% ipython --no-banner

In [1]: import numpy as np

In [2]: np.set_printoptions(suppress=True, linewidth=120)

In [3]: def tidy(a):
   ...:     return np.round(a, 2) + 0
   ...: 

In [4]: A = np.loadtxt("w.csv", delimiter=",")

In [5]: A
Out[5]: 
array([[-8.,  5., -8.,  6.,  3., -6., -4.,  8.,  0.],
       [ 5.,  8.,  1., -1.,  1., -3.,  2.,  3.,  4.],
       [-8.,  1.,  2., -3.,  1., -2., -1., -7.,  1.],
       [ 6., -1., -3.,  4., -3.,  1., -7.,  3.,  4.],
       [ 3.,  1.,  1., -3., -6.,  1.,  4.,  1.,  1.],
       [-6., -3., -2.,  1.,  1.,  2., 10.,  1.,  6.],
       [-4.,  2., -1., -7.,  4., 10., 10., -4., -6.],
       [ 8.,  3., -7.,  3.,  1.,  1., -4., 10.,  0.],
       [ 0.,  4.,  1.,  4.,  1.,  6., -6.,  0.,  4.]])

In [6]: Y = A / np.linalg.norm(A, axis=1, keepdims=True)

In [7]: gram = Y @ Y.T

In [8]: tidy(np.degrees(np.arccos(np.clip(gram[7, 1], -1, 1))))
Out[8]: np.float64(65.71)

In [9]: tidy(gram[7])
Out[9]: array([ 0.42,  0.41, -0.83,  0.7 ,  0.  , -0.31, -0.37,  1.  ,  0.28])

In [10]: np.argwhere(np.triu(np.abs(gram) > 0.95, 1))
Out[10]: array([], shape=(0, 2), dtype=int64)

In [11]: x0 = np.array([-1, 2, 2, -1, 1, 3, 0, -3, 1])

In [12]: y = A @ x0

In [13]: beta, lr = np.zeros(9), 1 / np.linalg.norm(A, 2) ** 2

In [14]: for i in range(200):
    ...:     beta -= lr * A.T @ (A @ beta - y)
    ...:     if i % 50 == 0: print(i, round(np.linalg.norm(A @ beta - y), 2))
    ...: 
0 41.87
50 0.11
100 0.06
150 0.04

In [15]: tidy(np.linalg.cond(A))
Out[15]: np.float64(31.0)

In [16]: tidy(beta)
Out[16]: array([-1.01,  1.99,  2.02, -1.02,  1.01,  3.  , -0.01, -2.97,  1.01])

In [17]: Y = np.linalg.inv(A)

In [18]: (np.abs(Y) > 1e-9).astype(int)
Out[18]: 
array([[1, 1, 1, 1, 1, 1, 1, 1, 1],
       [1, 1, 1, 1, 1, 1, 1, 1, 1],
       [1, 1, 1, 1, 1, 1, 1, 1, 1],
       [1, 1, 1, 1, 1, 1, 1, 1, 1],
       [1, 1, 1, 1, 1, 1, 1, 1, 1],
       [1, 1, 1, 1, 1, 1, 1, 1, 1],
       [1, 1, 1, 1, 1, 1, 1, 1, 1],
       [1, 1, 1, 1, 1, 1, 1, 1, 1],
       [1, 1, 1, 1, 1, 1, 1, 1, 1]])

In [19]: tidy(np.linalg.cond(A))
Out[19]: np.float64(31.0)

In [20]: q, R = np.linalg.qr(A)

In [21]: print(q.shape, R.shape)
(9, 9) (9, 9)

In [22]: tidy(abs(R[0, 0])), tidy(np.linalg.norm(A[:, 0]))
Out[22]: (np.float64(17.72), np.float64(17.72))

In [23]: X = np.loadtxt("x.csv", delimiter=",")

In [24]: print(X)
[[ 0.83 -0.08  1.67 -0.52 -0.09 -0.47  1.01  0.1   0.11 -0.89  0.16  0.05]
 [ 0.    1.52 -1.16 -0.91 -0.66 -0.72  0.51  0.81 -0.88 -1.47 -0.77  0.38]
 [ 0.53 -0.17 -0.63  0.15  0.58 -0.33 -1.3  -0.6  -1.74 -0.79 -0.16  0.81]
 [ 0.6   1.47  1.1   0.2  -0.86 -0.05  1.13  2.23  0.86 -0.48  0.02 -2.16]
 [-1.09  0.43 -0.89  0.8   0.27 -0.12 -1.22 -1.01 -1.1  -0.32 -1.04  0.02]]

In [25]: blk = np.stack([X, -2 * X, X[::-1]])

In [26]: np.linalg.matrix_rank(blk.reshape(3, -1))
Out[26]: np.int64(2)

In [27]: (blk @ X.T).shape
Out[27]: (3, 5, 5)

In [28]: r0, r1 = X[1], X[3]

In [29]: tidy(r0 @ r0)
Out[29]: np.float64(10.03)

In [30]: tidy(r0 @ r1)
Out[30]: np.float64(2.88)

In [31]: p = (r0 @ r1) / (r0 @ r0) * r0

In [32]: tidy(r1 - p)
Out[32]: array([ 0.6 ,  1.03,  1.43,  0.46, -0.67,  0.16,  0.98,  2.  ,  1.11, -0.06,  0.24, -2.27])

In [33]: tidy(np.linalg.norm(r0 + r1) ** 2 + np.linalg.norm(r0 - r1) ** 2)
Out[33]: np.float64(52.85)

In [34]: tidy(p)
Out[34]: array([ 0.  ,  0.44, -0.33, -0.26, -0.19, -0.21,  0.15,  0.23, -0.25, -0.42, -0.22,  0.11])

In [35]: np.linalg.matrix_rank(np.outer(r0, r1))
Out[35]: np.int64(1)

In [36]: print(tidy((r1 - p) @ r0))
0.0

In [37]: Y = X / np.sqrt((X ** 2).mean(axis=1, keepdims=True))

In [38]: tidy(Y[0])
Out[38]: array([ 1.19, -0.11,  2.39, -0.75, -0.13, -0.67,  1.45,  0.14,  0.16, -1.28,  0.23,  0.07])

In [39]: Y = X / np.linalg.norm(X, axis=1, keepdims=True)

In [40]: gram = Y @ Y.T

In [41]: (np.abs(gram) > 0.9).astype(int)
Out[41]: 
array([[1, 0, 0, 0, 0],
       [0, 1, 0, 0, 0],
       [0, 0, 1, 0, 0],
       [0, 0, 0, 1, 0],
       [0, 0, 0, 0, 1]])

In [42]: np.argwhere(np.triu(np.abs(gram) > 0.95, 1))
Out[42]: array([], shape=(0, 2), dtype=int64)

In [43]: W0 = np.load("out0.npy")

In [44]: print(tidy(W0))
[[  5.48  -3.58   8.55  -2.87   7.42   5.08   5.35   3.94   8.3    1.58   6.62]
 [  5.62  -3.12   6.81  -9.52   7.08   3.19   3.24  -0.72   7.28  10.54   5.88]
 [  3.62  -3.53   6.44  -1.79   9.31   4.81   8.89  -0.45   6.3    4.59  10.28]
 [  4.08  -2.88   8.18  -3.58   6.57   6.1    5.37   3.36   7.08   3.2    8.72]
 [  8.31  -4.9    7.12  -6.28  10.04   0.81   4.99  -0.41   9.66   6.4    2.29]
 [  5.31  -3.94   7.73  -1.84   8.83   4.42   7.14   2.14   7.99   2.06   7.32]
 [  5.49  -3.26   9.34  -3.23   6.24   5.85   4.06   5.73   8.54   0.62   6.29]
 [  3.83  -2.02   6.83 -10.69   5.22   5.     2.43  -0.32   5.84  12.04   8.37]
 [  5.67  -3.75   8.45  -2.63   7.8    4.78   5.64   3.67   8.44   1.49   6.4 ]
 [ 10.39  -5.25   7.11 -10.41   9.89  -1.27   2.24  -1.28  10.88   9.67  -1.52]
 [  3.83  -2.83   8.47  -2.6    6.42   6.64   5.65   4.16   7.06   1.9    9.17]
 [  3.42  -2.35   8.27  -4.64   5.52   6.85   4.54   3.65   6.52   4.19   9.5 ]
 [  8.77  -6.08   8.96   3.12  11.84   2.19   8.8    4.56  11.41  -5.41   2.55]
 [  7.31  -4.18   8.06  -5.75   8.26   2.75   4.08   2.09   9.28   4.58   3.55]
 [  6.05  -3.24   8.98  -5.77   6.08   4.93   2.85   4.54   8.63   3.4    5.14]
 [  5.26  -2.24  10.35  -6.61   3.31   7.09   0.46   7.86   8.42   2.09   5.73]
 [  5.85  -3.39  10.93  -0.37   5.58   7.08   3.85   9.59   9.59  -4.76   5.68]
 [  3.11  -1.78  10.51  -2.63   3.15   9.39   2.9    9.1    7.2   -1.29   9.56]
 [  5.64  -5.     8.46   4.98  10.94   4.82  10.71   4.32   9.05  -5.49   7.72]
 [  4.02  -2.19   9.88  -4.13   4.04   7.86   2.74   7.28   7.54   0.9    8.16]
 [  5.17  -1.89  10.15  -8.89   2.56   6.97  -0.79   7.23   8.11   4.52   5.54]
 [  4.54  -2.29  10.4   -4.06   3.76   7.86   2.09   8.38   8.12  -0.17   7.21]
 [  4.83  -3.26   7.94  -4.07   7.26   5.11   5.37   2.56   7.51   3.88   7.59]
 [  5.22  -2.14  10.92  -5.96   2.79   7.7    0.13   9.26   8.64   0.55   5.71]
 [  7.74  -4.03   9.82  -4.37   6.8    4.09   2.66   6.2   10.3    0.28   2.56]
 [  4.92  -2.63   9.09  -5.79   5.08   6.17   2.69   5.07   7.82   3.52   6.8 ]
 [  6.46  -2.28   9.65 -11.44   3.14   5.18  -1.82   5.52   8.69   7.38   3.35]
 [ -0.55  -0.56  10.41   0.87   1.98  12.96   5.37  10.09   4.71  -3.43  15.67]
 [  5.49  -3.64   8.95  -1.72   7.39   5.45   5.59   4.94   8.54  -0.12   6.66]
 [  4.12  -2.9    8.86  -2.23   6.26   6.74   5.37   5.04   7.44   0.83   8.66]
 [ -1.12   1.11  10.86  -6.6   -2.15  13.98  -0.21  10.65   3.81   2.81  15.13]
 [  3.28  -2.48   8.69  -2.63   5.7    7.4    5.33   4.81   6.72   1.7    9.91]
 [  3.17  -2.11   6.42  -9.02   5.98   5.25   4.1   -0.99   5.35  11.36   9.77]
 [  5.28  -3.92   8.45  -0.4    8.45   5.17   7.14   3.94   8.32  -0.45   7.37]
 [  2.84  -2.23   8.69  -2.78   5.31   7.85   5.23   4.91   6.38   1.94  10.55]
 [  7.32  -4.3    9.81  -1.56   7.68   4.49   4.55   6.51  10.21  -2.16   3.66]]

In [45]: rk = np.linalg.matrix_rank(W0)

In [46]: print(rk)
4

In [47]: ns = np.linalg.svd(W0)[2][rk:].T

In [48]: print(np.linalg.matrix_rank(W0.T @ W0), np.linalg.matrix_rank(W0 @ W0.T))
4 4

In [49]: ns.shape
Out[49]: (11, 7)

In [50]: np.abs(np.diag(np.linalg.qr(W0)[1])) > 1e-9
Out[50]: array([ True,  True,  True,  True, False, False, False, False, False, False, False])

In [51]: np.linalg.inv(W0)
LinAlgError: Last 2 dimensions of the array must be square


In [52]: Ac = W0 - W0.mean(axis=0)

In [53]: V = np.linalg.svd(Ac)[2][:4]

In [54]: Y = Ac - Ac @ V.T @ V

In [55]: tidy(Y.std(axis=0))
Out[55]: array([0., 0., 0., 0., 0., 0., 0., 0., 0., 0., 0.])

In [56]: tidy(np.cov(Ac @ V.T, rowvar=False))
Out[56]: 
array([[40.24,  0.  ,  0.  ,  0.  ],
       [ 0.  , 31.95,  0.  ,  0.  ],
       [ 0.  ,  0.  , 15.11,  0.  ],
       [ 0.  ,  0.  ,  0.  ,  0.  ]])

In [57]: tidy(np.diag(V.T @ V))
Out[57]: array([0.74, 0.05, 0.08, 0.48, 0.45, 0.22, 0.33, 0.4 , 0.13, 0.55, 0.58])

In [58]: tidy(np.linalg.norm(Y) / np.linalg.norm(Ac))
Out[58]: np.float64(0.0)

In [59]: sv = 10 * 0.5 ** np.arange(4)

In [60]: rng = np.random.default_rng(4012)

In [61]: F = rng.normal(size=(17, 4)) * rng.permutation(sv)

In [62]: print(tidy(F))
[[ 14.26  -1.65  15.67   4.3 ]
 [  0.24   0.87   4.04  -1.18]
 [ -7.95  -3.03   2.28   1.04]
 [ -5.84  -1.21   5.87  -1.18]
 [-20.14  -1.54   2.35  -4.69]
 [  8.79  -0.29  -0.75   1.63]
 [ 17.4   -0.72  -0.07   2.02]
 [  1.42   0.4    0.25  -4.96]
 [ -6.08  -0.46   1.84  -2.15]
 [  7.98  -0.55  -5.33  -1.71]
 [ -1.77  -1.91   0.42  -0.93]
 [ 13.38   0.76  -3.84  -2.77]
 [ -5.22   0.18  -5.87   0.37]
 [ 10.71  -0.48   2.78   4.45]
 [ -9.73  -0.23 -14.87  -2.66]
 [ -9.14   1.24   4.86  -1.52]
 [ -8.32   0.01  -4.45   1.98]]

In [63]: Ac = F - F.mean(axis=0)

In [64]: left, sv, vt = np.linalg.svd(Ac, full_matrices=False)

In [65]: print(np.abs(vt[0]).argmax())
0

In [66]: tidy(np.abs(vt[-1]))
Out[66]: array([0.04, 0.99, 0.04, 0.16])

In [67]: q, V = np.linalg.qr(F[:, :3])[0], np.linalg.qr(F[:, 3:])[0]

In [68]: sv = np.linalg.svd(q.T @ V, compute_uv=False)

In [69]: (sv > 0.9).sum()
Out[69]: np.int64(0)

In [70]: tidy(sv)
Out[70]: array([0.56])

In [71]: Ac = (F - F.mean(axis=0)) / F.std(axis=0)

In [72]: print(np.argwhere(np.abs(Ac) > 2))
[[ 0  2]
 [ 2  1]
 [14  2]]

In [73]: print(tidy(Ac.std(axis=0)))
[1. 1. 1. 1.]

In [74]: beta = np.linalg.lstsq(np.delete(Ac, 3, axis=1), Ac[:, 3])[0]

In [75]: np.abs(beta).argmax()
Out[75]: np.int64(0)

In [76]: def softmax(z):
    ...:     e = np.exp(z - z.max(axis=-1, keepdims=True))
    ...:     return e / e.sum(axis=-1, keepdims=True)
    ...: 

In [77]: tidy(softmax(F[15] + -3))
Out[77]: array([0.  , 0.03, 0.97, 0.  ])

In [78]: print(tidy(softmax(F).sum(axis=1)))
[1. 1. 1. 1. 1. 1. 1. 1. 1. 1. 1. 1. 1. 1. 1. 1. 1.]

In [79]: scores = F @ F.T / np.sqrt(4)

In [80]: softmax(scores).round(6).argmax(axis=1)
Out[80]: array([ 0,  0,  4,  4,  4,  6,  6, 11,  4,  6,  4,  6, 14,  0, 14,  4,  4])

In [81]: dist = np.linalg.norm(F[:, None] - F[None], axis=-1)

In [82]: dist.shape
Out[82]: (17, 17)

In [83]: print(np.unravel_index(dist.round(6).argmax(), dist.shape))
(np.int64(0), np.int64(14))

In [84]: dist[15].round(6).argsort(kind="stable")[:4]
Out[84]: array([15,  3,  8,  2])

In [85]: np.flatnonzero(dist[15] < dist.mean() / 2)
Out[85]: array([ 2,  3,  8, 15])

In [86]: print(tidy(np.linalg.norm(F - F.mean(axis=0), axis=1)))
[21.53  4.06  8.7   8.13 20.7   9.1  17.59  4.8   6.49  9.85  2.31 14.25  8.16 12.05 18.16 10.41  9.91]

In [87]: m1 = np.array([[-0.5, -1.0, 0.8, -0.8, -0.1, -0.5, -1.9, -1.3],
    ...:     [0.2, 0.4, -1.3, 2.0, 0.8, 1.5, 0.2, 0.4],
    ...:     [0.0, 2.2, -0.1, 0.1, 0.0, -2.2, -1.2, 0.6],
    ...:     [0.3, -0.2, -0.3, -0.8, -1.4, 0.2, 0.2, 1.4],
    ...:     [1.3, 1.5, -0.5, 0.1, -0.9, 1.2, -1.4, 1.1],
    ...:     [0.0, -0.4, 0.1, -2.0, -1.0, -0.2, 0.2, -0.4],
    ...:     [1.6, 1.8, 0.1, -1.1, 0.3, 0.6, -0.5, -0.5],
    ...:     [0.03, -0.4, 0.14, -1.99, -1.01, -0.18, 0.21, -0.27]])

In [88]: Y = m1 / np.linalg.norm(m1, axis=1, keepdims=True)

In [89]: gram = Y @ Y.T

In [90]: tidy(gram)
Out[90]: 
array([[ 1.  , -0.57,  0.02, -0.27, -0.22,  0.37, -0.05,  0.34],
       [-0.57,  1.  , -0.21, -0.22,  0.32, -0.79, -0.05, -0.79],
       [ 0.02, -0.21,  1.  , -0.04,  0.29, -0.14,  0.29, -0.14],
       [-0.27, -0.22, -0.04,  1.  ,  0.43,  0.49, -0.02,  0.53],
       [-0.22,  0.32,  0.29,  0.43,  1.  , -0.13,  0.6 , -0.1 ],
       [ 0.37, -0.79, -0.14,  0.49, -0.13,  1.  ,  0.18,  1.  ],
       [-0.05, -0.05,  0.29, -0.02,  0.6 ,  0.18,  1.  ,  0.18],
       [ 0.34, -0.79, -0.14,  0.53, -0.1 ,  1.  ,  0.18,  1.  ]])

In [91]: tidy(np.degrees(np.arccos(np.clip(gram[2, 4], -1, 1))))
Out[91]: np.float64(73.09)

In [92]: print(tidy(gram[2]))
[ 0.02 -0.21  1.   -0.04  0.29 -0.14  0.29 -0.14]
